>>> import numpy as np
>>> np.set_printoptions(precision=1, suppress=True, linewidth=200, floatmode="fixed")
>>> rd = lambda a: np.round(a, 1) + 0
>>> F = np.load("block9.npy")
>>> F
array([[ 0,  0,  0,  0,  0,  0,  0,  0,  0,  0],
       [-2, -2,  2,  1,  1,  2,  3,  5,  4, -3],
       [ 0,  0,  0,  0,  0,  0,  0,  0,  0,  0]])
>>> # null space of dimension 9
>>> U, sv, Vh = np.linalg.svd(F)
>>> print(np.argmax(sv[:-1] / (sv[1:] + 1e-6)) + 1)
1
>>> Y = U[:, :1] @ np.diag(sv[:1]) @ Vh[:1]
>>> np.linalg.matrix_rank(Y)
np.int64(1)
>>> print(np.argsort(-np.linalg.norm(F, axis=0).round(6), kind="stable")[:3])
[7 8 6]
>>> print([round(float(x), 1) for x in np.linalg.svd(F, compute_uv=False)[:3]])
[8.8, 0.0, 0.0]
>>> np.linalg.matrix_rank(F, rtol=0.1)
np.int64(1)
>>> th = np.radians(83)
>>> Rm = np.eye(10)
>>> Rm[3, 3] = Rm[9, 9] = np.cos(th)
>>> Rm[3, 9], Rm[9, 3] = -np.sin(th), np.sin(th)
>>> rd(Rm)
array([[ 1.0,  0.0,  0.0,  0.0,  0.0,  0.0,  0.0,  0.0,  0.0,  0.0],
       [ 0.0,  1.0,  0.0,  0.0,  0.0,  0.0,  0.0,  0.0,  0.0,  0.0],
       [ 0.0,  0.0,  1.0,  0.0,  0.0,  0.0,  0.0,  0.0,  0.0,  0.0],
       [ 0.0,  0.0,  0.0,  0.1,  0.0,  0.0,  0.0,  0.0,  0.0, -1.0],
       [ 0.0,  0.0,  0.0,  0.0,  1.0,  0.0,  0.0,  0.0,  0.0,  0.0],
       [ 0.0,  0.0,  0.0,  0.0,  0.0,  1.0,  0.0,  0.0,  0.0,  0.0],
       [ 0.0,  0.0,  0.0,  0.0,  0.0,  0.0,  1.0,  0.0,  0.0,  0.0],
       [ 0.0,  0.0,  0.0,  0.0,  0.0,  0.0,  0.0,  1.0,  0.0,  0.0],
       [ 0.0,  0.0,  0.0,  0.0,  0.0,  0.0,  0.0,  0.0,  1.0,  0.0],
       [ 0.0,  0.0,  0.0,  1.0,  0.0,  0.0,  0.0,  0.0,  0.0,  0.1]])
>>> Y = F @ Rm.T
>>> rd(np.abs(Y - F).max(axis=0))
array([0.0, 0.0, 0.0, 2.1, 0.0, 0.0, 0.0, 0.0, 0.0, 3.6])
>>> rd(np.linalg.det(Rm)), rd(np.trace(Rm))
(np.float64(1.0), np.float64(8.2))
>>> np.allclose(np.linalg.norm(F, axis=1), np.linalg.norm(Y, axis=1))
True
>>> print(np.linalg.norm(F, axis=1).argmax())
1
>>> rd(np.linalg.norm(F[2] - F[0]))
np.float64(0.0)
>>> rd(np.linalg.norm(F, 2))
np.float64(8.8)
>>> U, sv, Vh = np.linalg.svd(F)
>>> evecs = Vh[:(sv > 1e-8).sum()]
>>> rng = np.random.default_rng(7810)
>>> x = F[1] + 3 * F[0] + rng.integers(2) * np.eye(10)[4]
>>> print(x)
[-2.0 -2.0  2.0  1.0  2.0  2.0  3.0  5.0  4.0 -3.0]
>>> np.linalg.matrix_rank(np.vstack([F, x]))
np.int64(2)
>>> np.allclose(evecs.T @ evecs @ x, x)
False
>>> rd(evecs.T @ evecs)
array([[ 0.1,  0.1, -0.1,  0.0,  0.0, -0.1, -0.1, -0.1, -0.1,  0.1],
       [ 0.1,  0.1, -0.1,  0.0,  0.0, -0.1, -0.1, -0.1, -0.1,  0.1],
       [-0.1, -0.1,  0.1,  0.0,  0.0,  0.1,  0.1,  0.1,  0.1, -0.1],
       [ 0.0,  0.0,  0.0,  0.0,  0.0,  0.0,  0.0,  0.1,  0.1,  0.0],
       [ 0.0,  0.0,  0.0,  0.0,  0.0,  0.0,  0.0,  0.1,  0.1,  0.0],
       [-0.1, -0.1,  0.1,  0.0,  0.0,  0.1,  0.1,  0.1,  0.1, -0.1],
       [-0.1, -0.1,  0.1,  0.0,  0.0,  0.1,  0.1,  0.2,  0.2, -0.1],
       [-0.1, -0.1,  0.1,  0.1,  0.1,  0.1,  0.2,  0.3,  0.3, -0.2],
       [-0.1, -0.1,  0.1,  0.1,  0.1,  0.1,  0.2,  0.3,  0.2, -0.2],
       [ 0.1,  0.1, -0.1,  0.0,  0.0, -0.1, -0.1, -0.2, -0.2,  0.1]])
>>> rd(np.diag(evecs.T @ evecs))
array([0.1, 0.1, 0.1, 0.0, 0.0, 0.1, 0.1, 0.3, 0.2, 0.1])
>>> Y = np.array([[0, -2, 3, 1, 2],
...     [2, 1, 0, 0, -2],
...     [-1, -2, -2, -3, 1],
...     [-2, 0, -3, 2, 3],
...     [-3, 3, -1, 2, 1]])
>>> arr = Y + Y.T
>>> print(arr)
[[ 0  0  2 -1 -1]
 [ 0  2 -2  0  1]
 [ 2 -2 -4 -6  0]
 [-1  0 -6  4  5]
 [-1  1  0  5  2]]
>>> # symmetric
>>> U, sv = np.linalg.svd(arr)
Traceback (most recent call last):
  File "<python-input-38>", line 1, in <module>
    U, sv = np.linalg.svd(arr)
    ^^^^^
ValueError: too many values to unpack (expected 2)
>>> U, sv, Vh = np.linalg.svd(arr, full_matrices=False)
>>> rd(np.abs(Vh[0]))
array([0.2, 0.1, 0.4, 0.8, 0.5])
>>> rd(sv)
array([10.4,  8.4,  2.2,  0.5,  0.4])
>>> print(rd(U.T @ arr @ Vh.T))
[[10.4  0.0  0.0  0.0  0.0]
 [ 0.0  8.4  0.0  0.0  0.0]
 [ 0.0  0.0  2.2  0.0  0.0]
 [ 0.0  0.0  0.0  0.5  0.0]
 [ 0.0  0.0  0.0  0.0  0.4]]
>>> print(rd(np.cumsum(sv ** 2) / np.sum(sv ** 2)))
[0.6 1.0 1.0 1.0 1.0]
>>> w, evecs = np.linalg.eig(arr)
>>> rd(arr @ evecs[:, 0] - w[0] * evecs[:, 0])
array([0.0, 0.0, 0.0, 0.0, 0.0])
>>> rd(np.sort(np.linalg.eigvals(np.linalg.inv(arr))))
array([-2.0, -0.1,  0.1,  0.5,  2.6])
>>> feats = np.loadtxt("case16.csv", delimiter=",")
>>> rd(feats)
array([[ 0.0, -0.9,  1.8, -1.1],
       [ 0.0,  0.4, -0.9,  0.6],
       [ 0.0, -0.7,  1.4, -0.8]])
>>> Y = feats / np.sqrt((feats ** 2).mean(axis=1, keepdims=True))
>>> np.linalg.matrix_rank(feats - feats.mean(axis=1, keepdims=True))
np.int64(1)
>>> rd(Y[2])
array([ 0.0, -0.8,  1.6, -1.0])
>>> rd(feats - feats.mean(axis=1, keepdims=True))
array([[ 0.0, -0.8,  1.9, -1.1],
       [ 0.0,  0.4, -0.9,  0.5],
       [ 0.0, -0.6,  1.4, -0.8]])
>>> A = np.loadtxt("mat.csv", delimiter=",")
>>> A
array([[-1.0, -2.0,  0.0,  2.0, -2.0, -2.0],
       [ 0.0, -1.0, -1.0,  4.0, -3.0, -1.0],
       [ 1.0,  1.0, -1.0,  6.0, -4.0,  0.0],
       [ 3.0,  3.0, -3.0,  6.0, -2.0,  2.0],
       [ 3.0,  1.0, -4.0,  6.0, -3.0,  1.0],
       [ 2.0,  1.0, -2.0,  4.0, -3.0, -1.0],
       [ 0.0,  0.0, -3.0,  6.0, -5.0,  0.0],
       [-2.0, -1.0, -3.0,  6.0, -6.0,  2.0],
       [-3.0, -1.0, -2.0,  8.0, -5.0,  2.0],
       [-3.0,  0.0, -1.0,  9.0, -5.0,  4.0],
       [-3.0,  2.0, -3.0,  7.0, -7.0,  6.0],
       [-4.0,  0.0, -5.0,  8.0, -7.0,  8.0],
       [-2.0, -1.0, -4.0, 10.0, -5.0,  6.0],
       [-1.0,  0.0, -4.0, 12.0, -4.0,  5.0],
       [-2.0, -1.0, -4.0, 11.0, -4.0,  6.0],
       [-1.0,  1.0, -2.0, 13.0, -5.0,  6.0],
       [-2.0, -1.0, -2.0, 11.0, -3.0,  4.0],
       [-1.0,  1.0, -2.0, 11.0, -3.0,  6.0],
       [-3.0,  2.0, -1.0, 11.0, -4.0,  8.0],
       [-2.0,  1.0, -1.0, 10.0, -5.0,  7.0],
       [-3.0,  1.0, -2.0, 11.0, -5.0,  7.0],
       [-5.0,  3.0, -4.0, 13.0, -4.0,  8.0],
       [-7.0,  1.0, -3.0, 14.0, -6.0,  8.0],
       [-9.0,  2.0, -1.0, 12.0, -4.0,  8.0],
       [-7.0,  3.0, -1.0, 14.0, -2.0,  7.0],
       [-5.0,  1.0, -3.0, 12.0, -3.0,  5.0]])
>>> Y = A + rng.integers(-2, 3, (26, 1)) @ rng.integers(-2, 3, (1, 6))
>>> print(Y)
[[-1.0 -2.0  0.0  4.0 -1.0 -3.0]
 [ 0.0 -1.0 -1.0  6.0 -2.0 -2.0]
 [ 1.0  1.0 -1.0  6.0 -4.0  0.0]
 [ 3.0  3.0 -3.0 10.0  0.0  0.0]
 [ 3.0  1.0 -4.0  2.0 -5.0  3.0]
 [ 2.0  1.0 -2.0  4.0 -3.0 -1.0]
 [ 0.0  0.0 -3.0  4.0 -6.0  1.0]
 [-2.0 -1.0 -3.0  6.0 -6.0  2.0]
 [-3.0 -1.0 -2.0 12.0 -3.0  0.0]
 [-3.0  0.0 -1.0  9.0 -5.0  4.0]
 [-3.0  2.0 -3.0  7.0 -7.0  6.0]
 [-4.0  0.0 -5.0  4.0 -9.0 10.0]
 [-2.0 -1.0 -4.0 10.0 -5.0  6.0]
 [-1.0  0.0 -4.0 16.0 -2.0  3.0]
 [-2.0 -1.0 -4.0 15.0 -2.0  4.0]
 [-1.0  1.0 -2.0 13.0 -5.0  6.0]
 [-2.0 -1.0 -2.0 15.0 -1.0  2.0]
 [-1.0  1.0 -2.0 13.0 -2.0  5.0]
 [-3.0  2.0 -1.0 15.0 -2.0  6.0]
 [-2.0  1.0 -1.0 12.0 -4.0  6.0]
 [-3.0  1.0 -2.0 11.0 -5.0  7.0]
 [-5.0  3.0 -4.0 13.0 -4.0  8.0]
 [-7.0  1.0 -3.0 18.0 -4.0  6.0]
 [-9.0  2.0 -1.0 16.0 -2.0  6.0]
 [-7.0  3.0 -1.0 14.0 -2.0  7.0]
 [-5.0  1.0 -3.0 12.0 -3.0  5.0]]
>>> rd(np.linalg.svd(Y - A, compute_uv=False))
array([16.4,  0.0,  0.0,  0.0,  0.0,  0.0])
>>> np.abs(Y - A).sum(axis=1)
array([4.0, 4.0, 0.0, 8.0, 8.0, 0.0, 4.0, 0.0, 8.0, 0.0, 0.0, 8.0, 0.0, 8.0, 8.0, 0.0, 8.0, 4.0, 8.0, 4.0, 0.0, 0.0, 8.0, 8.0, 0.0, 0.0])
>>> Ac = A - A.mean(axis=0)
>>> evecs = np.linalg.svd(Ac)[2][:1]
>>> Y = Ac - Ac @ evecs.T @ evecs
>>> rd(np.diag(evecs.T @ evecs))
array([0.2, 0.0, 0.0, 0.4, 0.0, 0.4])
>>> rd(Y.std(axis=0))
array([1.6, 1.2, 1.3, 1.1, 1.3, 1.0])
>>> rd(np.cov(Ac @ evecs.T, rowvar=False))
np.float64(26.0)
>>> rd((Ac @ evecs.T).std(axis=0))
array([5.0])
>>> O, Rm = np.linalg.qr(A)
>>> rd(O.T @ O)
array([[1.0, 0.0, 0.0, 0.0, 0.0, 0.0],
       [0.0, 1.0, 0.0, 0.0, 0.0, 0.0],
       [0.0, 0.0, 1.0, 0.0, 0.0, 0.0],
       [0.0, 0.0, 0.0, 1.0, 0.0, 0.0],
       [0.0, 0.0, 0.0, 0.0, 1.0, 0.0],
       [0.0, 0.0, 0.0, 0.0, 0.0, 1.0]])
>>> print(np.allclose(Rm.T @ Rm, A.T @ A))
True
>>> O.shape, Rm.shape
((26, 6), (6, 6))
>>> rd(abs(Rm[0, 0])), rd(np.linalg.norm(A[:, 0]))
(np.float64(18.4), np.float64(18.4))
>>> data = np.load("w.npy")
>>> print(data)
[[ 0.0  0.0 -6.0 -9.0]
 [ 0.0  0.0  6.0 -2.0]
 [ 0.0  0.0  6.0  3.0]
 [ 0.0  0.0  5.0  1.0]]
>>> np.linalg.cond(data) > 100
np.True_
>>> np.linalg.matrix_rank(data, rtol=0.1)
np.int64(2)
>>> print(rd(np.trace(np.linalg.pinv(data) @ data)))
2.0
>>> try:
...     np.linalg.inv(data)
... except np.linalg.LinAlgError as e:
...     print(repr(e))
... 
LinAlgError('Singular matrix')
>>> rd(data @ np.linalg.pinv(data) @ data)
array([[ 0.0,  0.0, -6.0, -9.0],
       [ 0.0,  0.0,  6.0, -2.0],
       [ 0.0,  0.0,  6.0,  3.0],
       [ 0.0,  0.0,  5.0,  1.0]])
>>> U, sv, Vh = np.linalg.svd(data)
>>> evecs = Vh[:(sv > 1e-8).sum()]
>>> x = data[0] + -1 * data[1] + rng.integers(2) * np.eye(4)[2]
>>> x
array([  0.0,   0.0, -12.0,  -7.0])
>>> rd(np.diag(evecs.T @ evecs))
array([0.0, 0.0, 1.0, 1.0])
>>> print(rd(np.linalg.norm(x - evecs.T @ evecs @ x)))
0.0
>>> print(np.allclose(evecs.T @ evecs @ x, x))
True
>>> W1 = np.array([[-3, -3, 3], [3, -1, 2], [2, 3, 1], [1, -2, -1]])
>>> b = np.array([0, 2, 1])
>>> act = np.maximum(data @ W1 + b, 0)
>>> rd((act > 0).mean(axis=0))
array([0.8, 1.0, 1.0])
>>> cent = np.array([[2, 3, -2], [1, 1, -2], [2, 1, -1]])
>>> (act @ cent).round(6).argmax(axis=1)
array([0, 1, 1, 1])
>>> act @ cent
array([[ 10.0,   6.0,  -8.0],
       [ 62.0,  63.0, -77.0],
       [ 52.0,  63.0, -62.0],
       [ 47.0,  53.0, -57.0]])
>>> blk = np.stack([data, 2 * data, data[::-1]])
>>> np.linalg.matrix_rank(blk.reshape(3, -1))
np.int64(2)
>>> np.linalg.matrix_rank(blk)
array([2, 2, 2])
>>> print(blk.sum(axis=0))
[[  0.0   0.0 -13.0 -26.0]
 [  0.0   0.0  24.0  -3.0]
 [  0.0   0.0  24.0   7.0]
 [  0.0   0.0   9.0  -6.0]]
>>> print(blk.shape)
(3, 4, 4)
>>> m1 = np.load("dump.npy")
>>> m1
array([[-1,  0, -1,  0, -1, -1,  2,  0, -1,  4],
       [-1, -2,  0,  2, -2,  1,  0, -4, -3,  5],
       [-2,  0,  2,  1, -2,  2, -1,  0,  0,  2],
       [ 1, -2, -1,  1, -1,  0,  0, -3,  2,  0],
       [-4, -1,  2, -3, -4,  2,  0,  2,  3,  3],
       [ 1, -2, -1,  1, -1,  0,  0, -3,  2,  0],
       [ 0,  0, -2, -2, -1, -1,  1,  0,  1,  2],
       [ 0, -2,  1,  2, -1,  2, -2, -4, -2,  1],
       [-4, -1,  3, -1, -3,  4, -5,  1,  3,  0],
       [-1,  0,  3,  5, -4,  4, -5,  0, -2,  4],
       [ 2,  0, -1,  0, -3,  0,  0,  1,  0,  3],
       [-2, -3,  3,  0, -2,  3, -2, -2,  0,  0],
       [ 0,  0,  0,  0,  0,  0,  0,  0,  0,  0],
       [ 1, -1, -1, -2, -1,  0, -1, -2,  1,  3],
       [-2, -2, -3, -3, -3,  0, -1,  0,  6, -1],
       [ 2,  0, -1,  0, -3,  0,  0,  1,  0,  3],
       [ 0,  0,  6, -2, -2,  1, -3,  1,  1,  2],
       [ 1, -1,  1,  4, -3,  2, -1, -1, -3,  1],
       [-3,  0, -2,  2, -3,  1, -1,  0,  3, -1],
       [ 0, -1, -3,  1, -1,  0, -2, -2,  3, -2],
       [-1,  1, -2,  0,  0,  0, -2,  1,  1, -2],
       [-2, -2, -1,  5, -2,  0,  3, -3, -2,  1],
       [-2,  2,  1, -2,  0, -3,  2,  0, -1,  5]])
>>> # rows 3 and 5 are equal
>>> x = np.array([-1, 4, -5, -4, -5, -3, 2, 0, 5, 2])
>>> y = m1 @ x
>>> rd(np.linalg.pinv(m1) @ m1)
array([[1.0, 0.0, 0.0, 0.0, 0.0, 0.0, 0.0, 0.0, 0.0, 0.0],
       [0.0, 1.0, 0.0, 0.0, 0.0, 0.0, 0.0, 0.0, 0.0, 0.0],
       [0.0, 0.0, 1.0, 0.0, 0.0, 0.0, 0.0, 0.0, 0.0, 0.0],
       [0.0, 0.0, 0.0, 1.0, 0.0, 0.0, 0.0, 0.0, 0.0, 0.0],
       [0.0, 0.0, 0.0, 0.0, 1.0, 0.0, 0.0, 0.0, 0.0, 0.0],
       [0.0, 0.0, 0.0, 0.0, 0.0, 1.0, 0.0, 0.0, 0.0, 0.0],
       [0.0, 0.0, 0.0, 0.0, 0.0, 0.0, 1.0, 0.0, 0.0, 0.0],
       [0.0, 0.0, 0.0, 0.0, 0.0, 0.0, 0.0, 1.0, 0.0, 0.0],
       [0.0, 0.0, 0.0, 0.0, 0.0, 0.0, 0.0, 0.0, 1.0, 0.0],
       [0.0, 0.0, 0.0, 0.0, 0.0, 0.0, 0.0, 0.0, 0.0, 1.0]])
>>> rd(np.linalg.solve(m1.T @ m1, m1.T @ y))
array([-1.0,  4.0, -5.0, -4.0, -5.0, -3.0,  2.0,  0.0,  5.0,  2.0])
>>> rd(np.linalg.lstsq(m1, y)[0])
array([-1.0,  4.0, -5.0, -4.0, -5.0, -3.0,  2.0,  0.0,  5.0,  2.0])
>>> y = y + 0.3 * rng.normal(size=23)
>>> rd(y)
array([ 21.3, -13.3,  -5.7,   6.5,  37.2,   7.4,  37.4, -33.7,  -3.0, -37.9,  24.1, -27.8,   0.8,  22.2,  62.2,  24.1, -11.5, -32.0,  28.1,  19.4,  11.7, -13.2,  30.7])
>>> b, *_ = np.linalg.lstsq(m1, y)
>>> rd(b)
array([-0.9,  4.1, -5.0, -4.0, -5.1, -2.9,  2.0, -0.1,  5.0,  2.0])
>>> [round(float(np.linalg.norm(np.linalg.solve(m1.T @ m1 + lam * np.eye(10), m1.T @ y))), 2) for lam in (0, 1, 10, 100)]
[11.24, 10.59, 9.62, 6.06]
>>> b.round()
array([-1.0,  4.0, -5.0, -4.0, -5.0, -3.0,  2.0, -0.0,  5.0,  2.0])
>>> idx = m1[:, 0] > np.median(m1[:, 0])
>>> f = m1[idx].mean(axis=0) - m1[~idx].mean(axis=0)
>>> rd((((m1 - m1.mean(axis=0)) @ f > 0) == idx).mean())
np.float64(0.9)
>>> rd(f)
array([ 2.8, -0.2, -0.6, -0.2,  0.6, -0.7,  0.1, -0.7, -0.1, -0.5])
>>> idx.astype(int)
array([0, 0, 0, 1, 0, 1, 1, 1, 0, 0, 1, 0, 1, 1, 0, 1, 1, 1, 0, 1, 0, 0, 0])
>>> G = np.cov(m1, rowvar=False)
>>> np.median(m1, axis=0)
array([-1.0, -1.0, -1.0,  0.0, -2.0,  0.0, -1.0,  0.0,  0.0,  1.0])
>>> rd(np.polyfit(m1[:, 4], m1[:, 6], 1))
array([0.6, 0.3])
>>> E = np.load("test0.npy")
>>> E
array([[ 0,  0,  1,  0],
       [ 3,  0,  0,  0],
       [ 0,  0,  0,  0],
       [ 0, -3,  0,  0]])
>>> # null space of dimension 1
>>> Ac = A - A.mean(axis=0)
>>> U, sv, Vh = np.linalg.svd(Ac, full_matrices=False)
>>> print(np.linalg.matrix_rank(Ac))
6
>>> print(rd(Ac.mean(axis=0)))
[0.0 0.0 0.0 0.0 0.0 0.0]
>>> rd(Vh[0] * np.sign(Vh[0, np.abs(Vh[0]).argmax()]))
array([-0.5,  0.1,  0.0,  0.6, -0.1,  0.6])
>>> print(rd(np.abs(Vh[-1])))
[0.0 0.4 0.1 0.4 0.7 0.5]
>>> np.searchsorted(np.cumsum(sv ** 2) / (sv ** 2).sum(), 0.9) + 1
np.int64(3)
>>> (np.sign(U[:, 0]) == np.sign(U[0, 0])).astype(int)
array([1, 1, 1, 1, 1, 1, 1, 1, 1, 0, 0, 0, 0, 0, 0, 0, 0, 0, 0, 0, 0, 0, 0, 0, 0, 0])
>>> rd((sv ** 2).sum() ** 2 / (sv ** 4).sum())
np.float64(1.8)
>>> print(np.kron(np.eye(2, dtype=int), E))
[[ 0  0  1  0  0  0  0  0]
 [ 3  0  0  0  0  0  0  0]
 [ 0  0  0  0  0  0  0  0]
 [ 0 -3  0  0  0  0  0  0]
 [ 0  0  0  0  0  0  1  0]
 [ 0  0  0  0  3  0  0  0]
 [ 0  0  0  0  0  0  0  0]
 [ 0  0  0  0  0 -3  0  0]]
>>> rd(np.linalg.det(2 * E)), rd(np.linalg.det(E))
(np.float64(0.0), np.float64(0.0))
>>> np.poly(E)
array([1.0, 0.0, 0.0, 0.0, 0.0])
>>> print(rd(np.linalg.eigvals(E).sum().real))
0.0
>>> rd(np.linalg.det(E.T))
np.float64(0.0)
